In [1]: import numpy as np

In [2]: import numpy.linalg as la

In [3]: np.set_printoptions(suppress=True, linewidth=140)

In [4]: rnd = lambda a: np.round(a, 2) + 0

In [5]: r0 = np.array([1, -2, -1]) + 0.5

In [6]: X = np.outer(r0, r0) / (r0 @ r0)

In [7]: print(rnd(X))
[[ 0.47 -0.47 -0.16]
 [-0.47  0.47  0.16]
 [-0.16  0.16  0.05]]

In [8]: # rank 1

In [9]: rnd(la.norm(X, 2) / la.norm(X))
Out[9]: np.float64(1.0)

In [10]: [round(float(x), 2) for x in la.svd(X, compute_uv=False)[:3]]
Out[10]: [1.0, 0.0, 0.0]

In [11]: np.argsort(-la.norm(X, axis=0).round(6), kind="stable")[:3]
Out[11]: array([0, 1, 2])

In [12]: la.matrix_rank(X, rtol=0.1)
Out[12]: np.int64(1)

In [13]: x0 = np.array([3, 2, 3])

In [14]: rnd(X * x0)
Out[14]: 
array([[ 1.42, -0.95, -0.47],
       [-1.42,  0.95,  0.47],
       [-0.47,  0.32,  0.16]])

In [15]: rnd(X @ np.eye(3)[2])
Out[15]: array([-0.16,  0.16,  0.05])

In [16]: rnd(X @ np.ones(3))
Out[16]: array([-0.16,  0.16,  0.05])

In [17]: rnd(X @ x0)
Out[17]: array([0., 0., 0.])

In [18]: la.norm(X @ x0) <= la.norm(X, 2) * la.norm(x0) + 1e-9
Out[18]: np.True_

In [19]: ev, evecs = la.eigh(X)

In [20]: x0 = np.array([-2, -1, 2])

In [21]: print(rnd(np.abs(X).sum(axis=1).max()), np.abs(ev).max())
1.11 1.0

In [22]: rnd(evecs * np.abs(ev) @ evecs.T)
Out[22]: 
array([[ 0.47, -0.47, -0.16],
       [-0.47,  0.47,  0.16],
       [-0.16,  0.16,  0.05]])

In [23]: print(rnd(x0 @ X @ x0))
1.32

In [24]: rnd(evecs * np.maximum(ev, 0) @ evecs.T)
Out[24]: 
array([[ 0.47, -0.47, -0.16],
       [-0.47,  0.47,  0.16],
       [-0.16,  0.16,  0.05]])

In [25]: rnd(x0 @ X @ x0 / (x0 @ x0)), rnd(ev[0]), ev[-1]
Out[25]: (np.float64(0.15), np.float64(0.0), np.float64(1.0))

In [26]: np.einsum("ii->", X)
Out[26]: np.float64(1.0)

In [27]: rnd(np.einsum("ij,ji->", X, X))
Out[27]: np.float64(1.0)

In [28]: rnd(la.det(X.T))
Out[28]: np.float64(0.0)

In [29]: rnd(np.poly(X))
Out[29]: array([ 1., -1.,  0.,  0.])

In [30]: rnd(la.det(X[::-1]))
Out[30]: np.float64(0.0)

In [31]: rnd(la.eigvals(X))
Out[31]: array([0., 1., 0.])

In [32]: print(rnd(la.det(2 * X)), rnd(la.det(X)))
0.0 0.0

In [33]: F = np.loadtxt("case17.csv", delimiter=",")

In [34]: F
Out[34]: 
array([[ -5., -16.,  -8.,  -5., -15., -18.],
       [  6., -12., -12.,   0., -19.,   2.],
       [  5.,  14.,  11.,   4.,  17.,  13.],
       [ -1., -14.,  -7.,   2., -20.,  -5.],
       [-21.,   2.,   7.,   0.,   4., -17.],
       [ -5.,   0.,   2.,   5.,  -5.,   2.]])

In [35]: # null space of dimension 2

In [36]: rnd(np.sort(np.abs(la.eigvals(F))))
Out[36]: array([ 0.  ,  0.  ,  4.5 , 15.12, 15.12, 26.13])

In [37]: np.trace(F)
Out[37]: np.float64(2.0)

In [38]: rnd(la.matrix_power(F, 3))
Out[38]: 
array([[-8821., -4408.,  -618.,  -567., -4997., -9898.],
       [  157., -3398., -2245., -1736., -2651., -3545.],
       [ 6783.,  5054.,  1553.,   854.,  5640.,  8837.],
       [-4320., -5640., -2348.,  -898., -6329., -7212.],
       [-9522., -4132.,    10.,  2046., -7409., -7070.],
       [ -989., -3176., -1538.,   365., -4519., -1794.]])

In [39]: r = la.matrix_rank(F)

In [40]: r
Out[40]: np.int64(4)

In [41]: N = la.svd(F)[2][r:].T

In [42]: N.shape
Out[42]: (6, 2)

In [43]: print([int(la.matrix_rank(F[:i])) for i in range(1, len(F) + 1)])
[1, 2, 3, 4, 4, 4]

In [44]: rnd(F @ N)
Out[44]: 
array([[0., 0.],
       [0., 0.],
       [0., 0.],
       [0., 0.],
       [0., 0.],
       [0., 0.]])

In [45]: Uu, sigma, VT = la.svd(F)

In [46]: evecs = VT[:(sigma > 1e-8).sum()]

In [47]: rng = np.random.default_rng(378761)

In [48]: x0 = F[4] + 5 * F[5] + rng.integers(2) * np.eye(6)[5]

In [49]: x0
Out[49]: array([-46.,   2.,  17.,  25., -21.,  -7.])

In [50]: print(rnd(la.norm(x0 - evecs.T @ evecs @ x0)))
0.0

In [51]: print(np.allclose(evecs.T @ evecs @ x0, x0))
True

In [52]: rnd(np.diag(evecs.T @ evecs))
Out[52]: array([0.86, 0.49, 0.78, 0.42, 0.7 , 0.74])

In [53]: rnd(evecs.T @ evecs)
Out[53]: 
array([[ 0.86, -0.24,  0.03, -0.12,  0.11,  0.19],
       [-0.24,  0.49, -0.08, -0.01,  0.32,  0.29],
       [ 0.03, -0.08,  0.78,  0.35,  0.19, -0.1 ],
       [-0.12, -0.01,  0.35,  0.42, -0.23,  0.24],
       [ 0.11,  0.32,  0.19, -0.23,  0.7 , -0.09],
       [ 0.19,  0.29, -0.1 ,  0.24, -0.09,  0.74]])

In [54]: la.lstsq(F[:-1].T, F[-1])[2]
Out[54]: np.int32(4)

In [55]: np.unique(F.round(6), axis=0).shape
Out[55]: (6, 6)

In [56]: print(rnd(np.trace(la.pinv(F) @ F)))
4.0

In [57]: K = np.load("layer2.npy")

In [58]: K
Out[58]: 
array([[4, 2, 0],
       [4, 2, 0],
       [4, 2, 0],
       [2, 2, 0],
       [4, 2, 0],
       [0, 2, 0],
       [4, 2, 0],
       [2, 2, 0],
       [2, 2, 0],
       [0, 2, 0],
       [2, 2, 0],
       [0, 2, 0],
       [4, 2, 0],
       [0, 2, 0]])

In [59]: Uu, sigma, VT = la.svd(K)

In [60]: rnd(sigma)
Out[60]: array([12.4 ,  3.76,  0.  ])

In [61]: np.argmax(sigma[:-1] / (sigma[1:] + 1e-6)) + 1
Out[61]: np.int64(2)

In [62]: M2 = Uu[:, :2] @ np.diag(sigma[:2]) @ VT[:2]

In [63]: rnd(la.norm(K - M2, 2)), sigma[2]
Out[63]: (np.float64(0.0), np.float64(0.0))

In [64]: rnd(la.norm(K - M2) / la.norm(K))
Out[64]: np.float64(0.0)

In [65]: arr = np.load("run2.npy")

In [66]: arr
Out[66]: 
array([[3., 0.],
       [0., 5.]])

In [67]: ev, evecs = la.eig(arr)

In [68]: arr @ evecs[:, 0] - ev[0] * evecs[:, 0]
Out[68]: array([0., 0.])

In [69]: print(ev)
[3. 5.]

In [70]: print(rnd(np.sort(la.eigvals(arr.T))))
[3. 5.]

In [71]: print(rnd(np.sort(la.eigvals(la.inv(arr)))))
[0.2  0.33]

In [72]: print(rnd(np.abs(la.eigvals(arr)).max()))
5.0

In [73]: np.allclose(arr @ arr.T, arr.T @ arr)
Out[73]: True

In [74]: (arr + arr.T) / 2
Out[74]: 
array([[3., 0.],
       [0., 5.]])

In [75]: rnd(la.det(arr))
Out[75]: np.float64(15.0)

In [76]: (arr - arr.T) / 2
Out[76]: 
array([[0., 0.],
       [0., 0.]])

In [77]: L = la.cholesky(arr)

In [78]: print(la.eigvalsh(arr).min() > 0)
True

In [79]: rnd(np.prod(np.diag(L)) ** 2), rnd(la.det(arr))
Out[79]: (np.float64(15.0), np.float64(15.0))

In [80]: x0 = np.ones(2)

In [81]: for _ in range(6):
    ...:     x0 = arr @ x0
    ...:     x0 /= la.norm(x0)
    ...:     print(round(x0 @ arr @ x0, 2))
    ...: 
4.47
4.77
4.91
4.97
4.99
5.0

In [82]: rnd(la.eigvalsh(arr)[-1])
Out[82]: np.float64(5.0)

In [83]: rnd(x0)
Out[83]: array([0.05, 1.  ])

In [84]: print(arr @ arr)
[[ 9.  0.]
 [ 0. 25.]]

In [85]: (arr != 0).astype(int)
Out[85]: 
array([[1, 0],
       [0, 1]])

In [86]: rnd(np.sort(la.eigvals(arr).real))
Out[86]: array([3., 5.])

In [87]: M = np.load("sample10.npy")

In [88]: M
Out[88]: 
array([[ 0,  0,  0,  2,  0],
       [ 0,  0, -2,  0,  0],
       [ 0,  0,  0,  0,  0],
       [ 0, -1,  0,  0,  0],
       [ 0,  0,  0,  0, -2]])

In [89]: # looks like rank 4

In [90]: M2 = np.array([[0, 1, 3], [1, 1, 2]])

In [91]: cent = np.kron(M2, M)

In [92]: print(la.matrix_rank(cent))
8

In [93]: r = la.matrix_rank(M)

In [94]: r
Out[94]: np.int64(4)

In [95]: N = la.svd(M)[2][r:].T

In [96]: M @ N
Out[96]: 
array([[0.],
       [0.],
       [0.],
       [0.],
       [0.]])

In [97]: [int(la.matrix_rank(M[:i])) for i in range(1, len(M) + 1)]
Out[97]: [1, 2, 2, 3, 4]

In [98]: la.matrix_rank(M.T @ M), la.matrix_rank(M @ M.T)
Out[98]: (np.int64(4), np.int64(4))

In [99]: W0 = np.load("dump.npy")

In [100]: W0
Out[100]: 
array([[-3.,  1.,  0.,  0.,  0.],
       [ 0., -3.,  1.,  0.,  0.],
       [ 0.,  0., -3.,  1.,  0.],
       [ 0.,  0.,  0., -3.,  1.],
       [ 0.,  0.,  0.,  0., -3.]])

In [101]: # triangular, det is the product of the diagonal

In [102]: x0 = np.array([1, -2, -2, -1, 2])

In [103]: h1 = np.maximum(W0 @ x0, 0)

In [104]: np.maximum(W0 @ x0, 0) - np.maximum(-W0 @ x0, 0)
Out[104]: array([-5.,  4.,  5.,  5., -6.])

In [105]: r0 = np.array([5, -1, -5, -1, -2])

In [106]: M2 = W0 + np.outer(r0, np.eye(5)[1])

In [107]: rnd(la.det(M2) / la.det(W0)), rnd(1 + la.solve(W0, r0)[1])
Out[107]: (np.float64(1.95), np.float64(1.95))

In [108]: la.matrix_rank(M2 - W0)
Out[108]: np.int64(1)

In [109]: idx = rng.permutation(5)

In [110]: idx
Out[110]: array([2, 3, 1, 0, 4])

In [111]: M2 = W0[idx][:, idx]

In [112]: print(np.trace(M2))
-15.0

In [113]: M2
Out[113]: 
array([[-3.,  1.,  0.,  0.,  0.],
       [ 0., -3.,  0.,  0.,  1.],
       [ 1.,  0., -3.,  0.,  0.],
       [ 0.,  0.,  1., -3.,  0.],
       [ 0.,  0.,  0.,  0., -3.]])

In [114]: rnd(la.matrix_power(M2, 4))
Out[114]: 
array([[  81., -108.,    0.,    0.,   54.],
       [   0.,   81.,    0.,    0., -108.],
       [-108.,   54.,   81.,    0.,  -12.],
       [  54.,  -12., -108.,   81.,    1.],
       [   0.,    0.,    0.,    0.,   81.]])

In [115]: rnd(np.sort(np.abs(la.eigvals(M2))))
Out[115]: array([3., 3., 3., 3., 3.])

In [116]: (M2 - M2.T) / 2
Out[116]: 
array([[ 0. ,  0.5, -0.5,  0. ,  0. ],
       [-0.5,  0. ,  0. ,  0. ,  0.5],
       [ 0.5,  0. ,  0. , -0.5,  0. ],
       [ 0. ,  0. ,  0.5,  0. ,  0. ],
       [ 0. , -0.5,  0. ,  0. ,  0. ]])

In [117]: np.allclose(M2, M2.T)
Out[117]: False

In [118]: print(np.allclose(M2 @ M2.T, M2.T @ M2))
False

In [119]: np.abs(W0).max()
Out[119]: np.float64(3.0)

In [120]: rnd(la.norm(W0))
Out[120]: np.float64(7.0)

In [121]: W0.mean(axis=0)
Out[121]: array([-0.6, -0.4, -0.4, -0.4, -0.4])

In [122]: mat = np.array([[2, 5, 1, 6, -4],
     ...:     [2, 3, -4, 6, 1],
     ...:     [5, 9, 3, 15, 2],
     ...:     [4, 4, -9, 12, -9]])

In [123]: ev, evecs = la.eig(W0)

In [124]: print(np.prod(ev))
-243.0

In [125]: print(W0 @ evecs[:, 0] - ev[0] * evecs[:, 0])
[0. 0. 0. 0. 0.]

In [126]: M2 = F / np.sqrt((F ** 2).mean(axis=1, keepdims=True))

In [127]: la.matrix_rank(F - F.mean(axis=1, keepdims=True))
Out[127]: np.int64(4)

In [128]: rnd(la.norm(M2, axis=1))
Out[128]: array([2.45, 2.45, 2.45, 2.45, 2.45, 2.45])

In [129]: M2 = np.array([[2, 2], [-2, 3], [-3, 3], [0, 0], [0, 3]])

In [130]: M2.T @ mat.T
Out[130]: 
array([[ -9,  10, -17,  27],
       [ 10,   4,  52, -34]])

In [131]: np.einsum("ij->j", mat)
Out[131]: array([ 13,  21,  -9,  39, -10])

In [132]: print(la.matrix_rank(mat @ M2))
2

In [133]: print(np.einsum("ij,ij->i", mat, mat))
[ 82  66 344 338]

In [134]: A = np.array([[2, -2, 2, 1, -1, 1],
     ...:     [0, -3, 1, 0, -3, -1],
     ...:     [0, 0, 2, -1, 0, -2],
     ...:     [0, 0, 0, -3, 1, -2],
     ...:     [0, 0, 0, 0, -2, 3],
     ...:     [0, 0, 0, 0, 0, 2]])

In [135]: theta = np.radians(60)

In [136]: R = np.eye(6)

In [137]: R[5, 5] = R[2, 2] = np.cos(theta)

In [138]: R[5, 2], R[2, 5] = -np.sin(theta), np.sin(theta)

In [139]: rnd(R)
Out[139]: 
array([[ 1.  ,  0.  ,  0.  ,  0.  ,  0.  ,  0.  ],
       [ 0.  ,  1.  ,  0.  ,  0.  ,  0.  ,  0.  ],
       [ 0.  ,  0.  ,  0.5 ,  0.  ,  0.  ,  0.87],
       [ 0.  ,  0.  ,  0.  ,  1.  ,  0.  ,  0.  ],
       [ 0.  ,  0.  ,  0.  ,  0.  ,  1.  ,  0.  ],
       [ 0.  ,  0.  , -0.87,  0.  ,  0.  ,  0.5 ]])

In [140]: M2 = A @ R.T

In [141]: rnd(la.svd(A, compute_uv=False)), rnd(la.svd(M2, compute_uv=False))
Out[141]: 
(array([5.82, 5.11, 2.66, 2.35, 1.48, 0.53]),
 array([5.82, 5.11, 2.66, 2.35, 1.48, 0.53]))

In [142]: rnd(la.det(R)), np.trace(R)
Out[142]: (np.float64(1.0), np.float64(5.0))

In [143]: np.allclose(A @ A.T, M2 @ M2.T)
Out[143]: True

In [144]: rnd(np.abs(M2 - A).max(axis=0))
Out[144]: array([0.  , 0.  , 2.73, 0.  , 0.  , 2.23])

In [145]: print(rnd(M2))
[[ 2.   -2.    1.87  1.   -1.   -1.23]
 [ 0.   -3.   -0.37  0.   -3.   -1.37]
 [ 0.    0.   -0.73 -1.    0.   -2.73]
 [ 0.    0.   -1.73 -3.    1.   -1.  ]
 [ 0.    0.    2.6   0.   -2.    1.5 ]
 [ 0.    0.    1.73  0.    0.    1.  ]]

In [146]: Uu, sigma, VT = la.svd(M2, full_matrices=False)

In [147]: Uu.shape, sigma.shape, VT.shape
Out[147]: ((6, 6), (6,), (6, 6))

In [148]: rnd(sigma)
Out[148]: array([5.82, 5.11, 2.66, 2.35, 1.48, 0.53])

In [149]: print(rnd(np.sqrt((sigma ** 2).sum())), rnd(la.norm(M2)))
8.66 8.66

In [150]: np.abs(Uu[:, 0]).round(6).argmax()
Out[150]: np.int64(0)

In [151]: (sigma > 1e-8).sum()
Out[151]: np.int64(6)

In [152]: rnd(sigma / sigma[0])
Out[152]: array([1.  , 0.88, 0.46, 0.4 , 0.25, 0.09])

In [153]: x0 = np.array([-3, 0, -3, -2, 3, -2])

In [154]: y = A @ x0

In [155]: b, lr = np.zeros(6), 1 / la.norm(A, 2) ** 2

In [156]: for i in range(250):
     ...:     b -= lr * A.T @ (A @ b - y)
     ...:     if i % 50 == 0: print(i, round(la.norm(A @ b - y), 2))
     ...: 
0 5.65
50 0.72
100 0.47
150 0.31
200 0.21

In [157]: print(rnd(b))
[-2.82  0.12 -3.07 -2.    2.88 -2.06]
